% python3 -q
>>> import numpy as np
>>> np.set_printoptions(precision=3, suppress=True, linewidth=120, floatmode="fixed")
>>> def tidy(a):
...     return np.round(a, 3) + 0
... 
>>> mat = np.load("layer19.npy")
>>> tidy(mat)
array([[0.049, 0.212, 0.041],
       [0.212, 0.917, 0.176],
       [0.041, 0.176, 0.034]])
>>> Uu, sigma, Vt = np.linalg.svd(mat)
>>> vecs = Vt[:(sigma > 1e-8).sum()]
>>> rng = np.random.default_rng(77528)
>>> vec = mat[2] + -2 * mat[1] + rng.integers(2) * np.eye(3)[2]
>>> tidy(vec)
array([-0.383, -1.658, -0.319])
>>> tidy(vecs.T @ vecs)
array([[0.049, 0.212, 0.041],
       [0.212, 0.917, 0.176],
       [0.041, 0.176, 0.034]])
>>> np.allclose(vecs.T @ vecs @ vec, vec)
True
>>> tidy(np.kron(np.eye(2, dtype=int), mat))
array([[0.049, 0.212, 0.041, 0.000, 0.000, 0.000],
       [0.212, 0.917, 0.176, 0.000, 0.000, 0.000],
       [0.041, 0.176, 0.034, 0.000, 0.000, 0.000],
       [0.000, 0.000, 0.000, 0.049, 0.212, 0.041],
       [0.000, 0.000, 0.000, 0.212, 0.917, 0.176],
       [0.000, 0.000, 0.000, 0.041, 0.176, 0.034]])
>>> np.einsum("ii->", mat)
np.float64(1.0)
>>> tidy(np.linalg.eigvals(mat).sum().real)
np.float64(1.0)
>>> tidy(np.einsum("ij,ji->", mat, mat))
np.float64(1.0)
>>> tidy(np.poly(mat))
array([ 1.000, -1.000,  0.000,  0.000])
>>> tidy(np.linalg.det(mat.T))
np.float64(0.0)
>>> A = np.loadtxt("test2.csv", delimiter=",")
>>> A
array([[0.000, 0.000, 0.000],
       [4.000, 2.000, 0.000],
       [4.000, 2.000, 0.000]])
>>> lab = rng.permutation(3)
>>> lab
array([0, 2, 1])
>>> A2 = A[lab][:, lab]
>>> tidy(np.sort(np.abs(np.linalg.eigvals(A2))))
array([0.000, 0.000, 2.000])
>>> np.diag(A2)
array([0.000, 0.000, 2.000])
>>> Uu, sigma, Vt = np.linalg.svd(A)
>>> vecs = Vt[:(sigma > 1e-8).sum()]
>>> vec = A[2] + 2 * A[0] + rng.integers(2) * np.eye(3)[1]
>>> vec
array([4.000, 3.000, 0.000])
>>> np.linalg.matrix_rank(np.vstack([A, vec]))
np.int64(2)
>>> tidy(vecs.T @ vecs)
array([[0.800, 0.400, 0.000],
       [0.400, 0.200, 0.000],
       [0.000, 0.000, 0.000]])
>>> tidy(np.diag(vecs.T @ vecs))
array([0.800, 0.200, 0.000])
>>> rank = np.linalg.matrix_rank(A)
>>> rank
np.int64(1)
>>> N = np.linalg.svd(A)[2][rank:].T
>>> tidy(N @ N.T)
array([[ 0.200, -0.400,  0.000],
       [-0.400,  0.800,  0.000],
       [ 0.000,  0.000,  1.000]])
>>> [int(np.linalg.matrix_rank(A[:, :j + 1])) for j in range(3)]
[1, 1, 1]
>>> np.allclose(A @ N, 0)
True
>>> N.shape
(3, 2)
>>> hat = np.triu(np.array([[1, -1, 1], [-1, 1, 0], [-2, -2, -1]]), 1) + np.eye(3)
>>> A2 = hat @ A @ np.linalg.inv(hat)
>>> tidy(np.linalg.det(A2))
np.float64(0.0)
>>> M = np.load("out14.npy")
>>> M
array([[ 6,  2,  0,  2],
       [-1, 12, -3,  2],
       [ 0, -1,  0,  2],
       [ 2,  0,  1, -3]])
>>> Uu, sigma, Vt = np.linalg.svd(M, full_matrices=False)
>>> np.abs(Uu[:, 0]).round(6).argmax()
np.int64(1)
>>> tidy(np.sqrt((sigma ** 2).sum())), tidy(np.linalg.norm(M))
(np.float64(14.866), np.float64(14.866))
>>> M.reshape(4, 5)
Traceback (most recent call last):
  File "<python-input-47>", line 1, in <module>
    M.reshape(4, 5)
    ~~~~~~~~~^^^^^^
ValueError: cannot reshape array of size 16 into shape (4,5)
>>> M.ravel(order="F")
array([ 6, -1,  0,  2,  2, 12, -1,  0,  0, -3,  0,  1,  2,  2,  2, -3])
>>> T = M.reshape(4, 2, -1)
>>> np.einsum("ihd,jhd->hij", T, T).shape
(2, 4, 4)
>>> T.transpose(1, 0, 2)
array([[[ 6,  2],
        [-1, 12],
        [ 0, -1],
        [ 2,  0]],

       [[ 0,  2],
        [-3,  2],
        [ 0,  2],
        [ 1, -3]]])
>>> T.sum(axis=1)
array([[ 6,  4],
       [-4, 14],
       [ 0,  1],
       [ 3, -3]])
>>> np.einsum("ihd,ihd->ih", T, T)
array([[ 40,   4],
       [145,  13],
       [  1,   4],
       [  4,  10]])
>>> Uu, sigma, Vt = np.linalg.svd(M)
>>> np.argmax(sigma[:-1] / (sigma[1:] + 1e-6)) + 1
np.int64(3)
>>> A2 = Uu[:, :3] @ np.diag(sigma[:3]) @ Vt[:3]
>>> np.linalg.matrix_rank(A2)
np.int64(3)
>>> np.linalg.matrix_rank(M, rtol=0.05)
np.int64(3)
